% python3 -q
>>> import numpy as np
>>> np.set_printoptions(precision=2, suppress=True, linewidth=100)
>>> O, _ = np.linalg.qr(np.array([[0.3, -1.1], [1.0, -0.4], [-1.6, -1.0]]))
>>> W0 = O @ O.T
>>> W0
array([[ 0.66,  0.43,  0.2 ],
       [ 0.43,  0.46, -0.26],
       [ 0.2 , -0.26,  0.88]])
>>> ev, vecs = np.linalg.eigh(W0)
>>> vecs @ np.diag(ev) @ vecs.T
array([[ 0.66,  0.43,  0.2 ],
       [ 0.43,  0.46, -0.26],
       [ 0.2 , -0.26,  0.88]])
>>> np.round(np.linalg.eigvalsh(W0 @ W0), 2) + 0
array([0., 1., 1.])
>>> ev.round(2) + 0
array([0., 1., 1.])
>>> round(float(ev.sum()), 2), round(np.trace(W0), 2)
(2.0, np.float64(2.0))
>>> U, sigma, VT = np.linalg.svd(W0)
>>> vecs = VT[:(sigma > 1e-8).sum()]
>>> rng = np.random.default_rng(572085)
>>> x = W0[0] + -2 * W0[2] + rng.integers(2) * np.eye(3)[2]
>>> x
array([ 0.25,  0.94, -0.55])
>>> vecs.T @ vecs
array([[ 0.66,  0.43,  0.2 ],
       [ 0.43,  0.46, -0.26],
       [ 0.2 , -0.26,  0.88]])
>>> np.linalg.matrix_rank(np.vstack([W0, x]))
np.int64(3)
>>> rk = np.linalg.matrix_rank(W0)
>>> rk
np.int64(2)
>>> N = np.linalg.svd(W0)[2][rk:].T
>>> [int(np.linalg.matrix_rank(W0[:i])) for i in range(1, len(W0) + 1)]
[1, 2, 2]
>>> N.shape
(3, 1)
>>> np.linalg.lstsq(W0[:-1].T, W0[-1])[2]
np.int32(2)
>>> W0 @ np.linalg.pinv(W0) @ W0
array([[ 0.66,  0.43,  0.2 ],
       [ 0.43,  0.46, -0.26],
       [ 0.2 , -0.26,  0.88]])
>>> arr = np.load("mat.npy")
>>> arr
array([[-2,  2,  2,  2, -1, -2, -1,  1],
       [ 2, -2,  2,  2,  2, -1, -2, -1],
       [ 2,  2, -2,  2,  2,  2, -1, -2],
       [ 2,  2,  2, -2,  2,  2,  2, -1],
       [-1,  2,  2,  2, -2,  2,  2,  2],
       [-2, -1,  2,  2,  2, -2,  2,  2],
       [-1, -2, -1,  2,  2,  2, -2,  2],
       [ 1, -1, -2, -1,  2,  2,  2, -2]])
>>> # symmetric, so the eigenvalues are real
>>> ev, vecs = np.linalg.eigh(arr)
>>> np.linalg.svd(arr, compute_uv=False)
array([8.53, 6.78, 5.58, 5.11, 4.83, 3.04, 2.18, 0.76])
>>> np.round(vecs.T @ arr @ vecs, 2) + 0
array([[-8.53,  0.  ,  0.  ,  0.  ,  0.  ,  0.  ,  0.  ,  0.  ],
       [ 0.  , -6.78,  0.  ,  0.  ,  0.  ,  0.  ,  0.  ,  0.  ],
       [ 0.  ,  0.  , -5.11,  0.  ,  0.  ,  0.  ,  0.  ,  0.  ],
       [ 0.  ,  0.  ,  0.  , -3.04,  0.  ,  0.  ,  0.  ,  0.  ],
       [ 0.  ,  0.  ,  0.  ,  0.  , -2.18,  0.  ,  0.  ,  0.  ],
       [ 0.  ,  0.  ,  0.  ,  0.  ,  0.  , -0.76,  0.  ,  0.  ],
       [ 0.  ,  0.  ,  0.  ,  0.  ,  0.  ,  0.  ,  4.83,  0.  ],
       [ 0.  ,  0.  ,  0.  ,  0.  ,  0.  ,  0.  ,  0.  ,  5.58]])
>>> np.linalg.eigvalsh(arr + -1 * np.eye(8))
array([-9.53, -7.78, -6.11, -4.04, -3.18, -1.76,  3.83,  4.58])
>>> (ev > 1e-8).sum(), (ev < -1e-8).sum()
(np.int64(2), np.int64(6))
>>> np.round(vecs.T @ vecs, 2) + 0
array([[1., 0., 0., 0., 0., 0., 0., 0.],
       [0., 1., 0., 0., 0., 0., 0., 0.],
       [0., 0., 1., 0., 0., 0., 0., 0.],
       [0., 0., 0., 1., 0., 0., 0., 0.],
       [0., 0., 0., 0., 1., 0., 0., 0.],
       [0., 0., 0., 0., 0., 1., 0., 0.],
       [0., 0., 0., 0., 0., 0., 1., 0.],
       [0., 0., 0., 0., 0., 0., 0., 1.]])
>>> np.linalg.eigvalsh(arr @ arr)
array([ 0.57,  4.75,  9.25, 23.29, 26.14, 31.15, 46.03, 72.82])
>>> np.sort(np.abs(np.linalg.eigvals(arr)))
array([0.76, 2.18, 3.04, 4.83, 5.11, 5.58, 6.78, 8.53])
>>> assert arr == arr.T
Traceback (most recent call last):
  File "<python-input-35>", line 1, in <module>
    assert arr == arr.T
           ^^^^^^^^^^^^
ValueError: The truth value of an array with more than one element is ambiguous. Use a.any() or a.all()
>>> np.linalg.determinant(arr)
Traceback (most recent call last):
  File "<python-input-36>", line 1, in <module>
    np.linalg.determinant(arr)
    ^^^^^^^^^^^^^^^^^^^^^
AttributeError: module 'numpy.linalg' has no attribute 'determinant'
>>> arr[8]
Traceback (most recent call last):
  File "<python-input-37>", line 1, in <module>
    arr[8]
    ~~~^^^
IndexError: index 8 is out of bounds for axis 0 with size 8
>>> arr.sum(axis=0)
array([1, 2, 5, 9, 9, 5, 2, 1])
>>> np.abs(arr).max()
np.int64(2)
>>> arr.mean(axis=0)
array([0.12, 0.25, 0.62, 1.12, 1.12, 0.62, 0.25, 0.12])
>>> arr.shape
(8, 8)
>>> np.diff(arr, axis=0)
array([[ 4, -4,  0,  0,  3,  1, -1, -2],
       [ 0,  4, -4,  0,  0,  3,  1, -1],
       [ 0,  0,  4, -4,  0,  0,  3,  1],
       [-3,  0,  0,  4, -4,  0,  0,  3],
       [-1, -3,  0,  0,  4, -4,  0,  0],
       [ 1, -1, -3,  0,  0,  4, -4,  0],
       [ 2,  1, -1, -3,  0,  0,  4, -4]])
>>> t = np.radians(60)
>>> Rm = np.eye(8)
>>> Rm[3, 3] = Rm[1, 1] = np.cos(t)
>>> Rm[3, 1], Rm[1, 3] = -np.sin(t), np.sin(t)
>>> Rm
array([[ 1.  ,  0.  ,  0.  ,  0.  ,  0.  ,  0.  ,  0.  ,  0.  ],
       [ 0.  ,  0.5 ,  0.  ,  0.87,  0.  ,  0.  ,  0.  ,  0.  ],
       [ 0.  ,  0.  ,  1.  ,  0.  ,  0.  ,  0.  ,  0.  ,  0.  ],
       [ 0.  , -0.87,  0.  ,  0.5 ,  0.  ,  0.  ,  0.  ,  0.  ],
       [ 0.  ,  0.  ,  0.  ,  0.  ,  1.  ,  0.  ,  0.  ,  0.  ],
       [ 0.  ,  0.  ,  0.  ,  0.  ,  0.  ,  1.  ,  0.  ,  0.  ],
       [ 0.  ,  0.  ,  0.  ,  0.  ,  0.  ,  0.  ,  1.  ,  0.  ],
       [ 0.  ,  0.  ,  0.  ,  0.  ,  0.  ,  0.  ,  0.  ,  1.  ]])
>>> Y = arr @ Rm.T
>>> np.allclose(arr @ arr.T, Y @ Y.T)
True
>>> np.allclose(np.linalg.norm(arr, axis=1), np.linalg.norm(Y, axis=1))
True
>>> np.linalg.svd(arr, compute_uv=False), np.linalg.svd(Y, compute_uv=False)
(array([8.53, 6.78, 5.58, 5.11, 4.83, 3.04, 2.18, 0.76]), array([8.53, 6.78, 5.58, 5.11, 4.83, 3.04, 2.18, 0.76]))
>>> round(float(np.linalg.det(Rm)), 2), np.trace(Rm)
(1.0, np.float64(7.0))
>>> np.abs(Y - arr).max(axis=0)
array([0.  , 2.73, 0.  , 2.73, 0.  , 0.  , 0.  , 0.  ])
